$ python -q
>>> import numpy as np
>>> import numpy.linalg as la
>>> np.set_printoptions(precision=3, suppress=True, linewidth=160, legacy="1.25")
>>> data = np.load("a.npy")
>>> data
array([[2, 3, 3, 0, 0, 0, 3, 0, 0, 0],
       [0, 0, 0, 0, 0, 0, 0, 0, 1, 0],
       [0, 0, 0, 0, 0, 0, 0, 3, 1, 0],
       [0, 0, 2, 0, 1, 0, 2, 0, 2, 0],
       [0, 0, 0, 0, 3, 0, 0, 1, 0, 0],
       [0, 0, 1, 0, 0, 0, 0, 0, 1, 2],
       [2, 0, 2, 2, 3, 0, 0, 3, 3, 0],
       [0, 1, 2, 0, 0, 0, 1, 0, 0, 1],
       [0, 0, 0, 0, 3, 2, 0, 0, 0, 0],
       [0, 0, 1, 0, 1, 0, 0, 0, 0, 0]])
>>> (data + data.T) / 2
array([[2. , 1.5, 1.5, 0. , 0. , 0. , 2.5, 0. , 0. , 0. ],
       [1.5, 0. , 0. , 0. , 0. , 0. , 0. , 0.5, 0.5, 0. ],
       [1.5, 0. , 0. , 1. , 0. , 0.5, 1. , 2.5, 0.5, 0.5],
       [0. , 0. , 1. , 0. , 0.5, 0. , 2. , 0. , 1. , 0. ],
       [0. , 0. , 0. , 0.5, 3. , 0. , 1.5, 0.5, 1.5, 0.5],
       [0. , 0. , 0.5, 0. , 0. , 0. , 0. , 0. , 1.5, 1. ],
       [2.5, 0. , 1. , 2. , 1.5, 0. , 0. , 2. , 1.5, 0. ],
       [0. , 0.5, 2.5, 0. , 0.5, 0. , 2. , 0. , 0. , 0.5],
       [0. , 0.5, 0.5, 1. , 1.5, 1.5, 1.5, 0. , 0. , 0. ],
       [0. , 0. , 0.5, 0. , 0.5, 1. , 0. , 0.5, 0. , 0. ]])
>>> la.determinant(data)
Traceback (most recent call last):
  File "<python-input-6>", line 1, in <module>
    la.determinant(data)
    ^^^^^^^^^^^^^^
AttributeError: module 'numpy.linalg' has no attribute 'determinant'
>>> x = np.array([2, 1, 0, -1, 2, 0, 2, -2, 2, 0])
>>> np.einsum("ij,j->i", data, x)
array([13,  2, -4, 10,  4,  2,  8,  3,  6,  2])
>>> data @ np.eye(10)[7]
array([0., 0., 3., 0., 1., 0., 3., 0., 0., 0.])
>>> data @ (2 * x)
array([26,  4, -8, 20,  8,  4, 16,  6, 12,  4])
>>> Q, r_ = la.qr(data)
>>> np.round(abs(r_[0, 0]), 3), np.round(la.norm(data[:, 0]), 3)
(2.828, 2.828)
>>> np.round(Q @ r_, 3) + 0
array([[2., 3., 3., 0., 0., 0., 3., 0., 0., 0.],
       [0., 0., 0., 0., 0., 0., 0., 0., 1., 0.],
       [0., 0., 0., 0., 0., 0., 0., 3., 1., 0.],
       [0., 0., 2., 0., 1., 0., 2., 0., 2., 0.],
       [0., 0., 0., 0., 3., 0., 0., 1., 0., 0.],
       [0., 0., 1., 0., 0., 0., 0., 0., 1., 2.],
       [2., 0., 2., 2., 3., 0., 0., 3., 3., 0.],
       [0., 1., 2., 0., 0., 0., 1., 0., 0., 1.],
       [0., 0., 0., 0., 3., 2., 0., 0., 0., 0.],
       [0., 0., 1., 0., 1., 0., 0., 0., 0., 0.]])
>>> np.round(np.trace(Q @ Q.T), 3)
10.0
>>> np.abs(np.diag(r_))
array([2.828, 2.345, 2.876, 0.514, 4.301, 1.433, 1.155, 3.009, 1.171, 1.172])
>>> rng = np.random.default_rng(76)
>>> z = rng.permutation(10)
>>> z
array([0, 6, 9, 2, 4, 7, 1, 3, 5, 8])
>>> out = data[z][:, z]
>>> out
array([[2, 3, 0, 3, 0, 0, 3, 0, 0, 0],
       [2, 0, 0, 2, 3, 3, 0, 2, 0, 3],
       [0, 0, 0, 1, 1, 0, 0, 0, 0, 0],
       [0, 0, 0, 0, 0, 3, 0, 0, 0, 1],
       [0, 0, 0, 0, 3, 1, 0, 0, 0, 0],
       [0, 1, 1, 2, 0, 0, 1, 0, 0, 0],
       [0, 0, 0, 0, 0, 0, 0, 0, 0, 1],
       [0, 2, 0, 2, 1, 0, 0, 0, 0, 2],
       [0, 0, 2, 1, 0, 0, 0, 0, 0, 1],
       [0, 0, 0, 0, 3, 0, 0, 0, 2, 0]])
>>> np.diag(out)
array([2, 0, 0, 0, 3, 0, 0, 0, 0, 0])
>>> print(np.sort(np.abs(la.eigvals(out))))
[0.653 1.226 1.226 1.412 1.412 1.635 1.822 2.646 3.594 5.186]
>>> round(la.det(out), 3), round(la.det(data[z]), 3)
(288.0, 288.0)
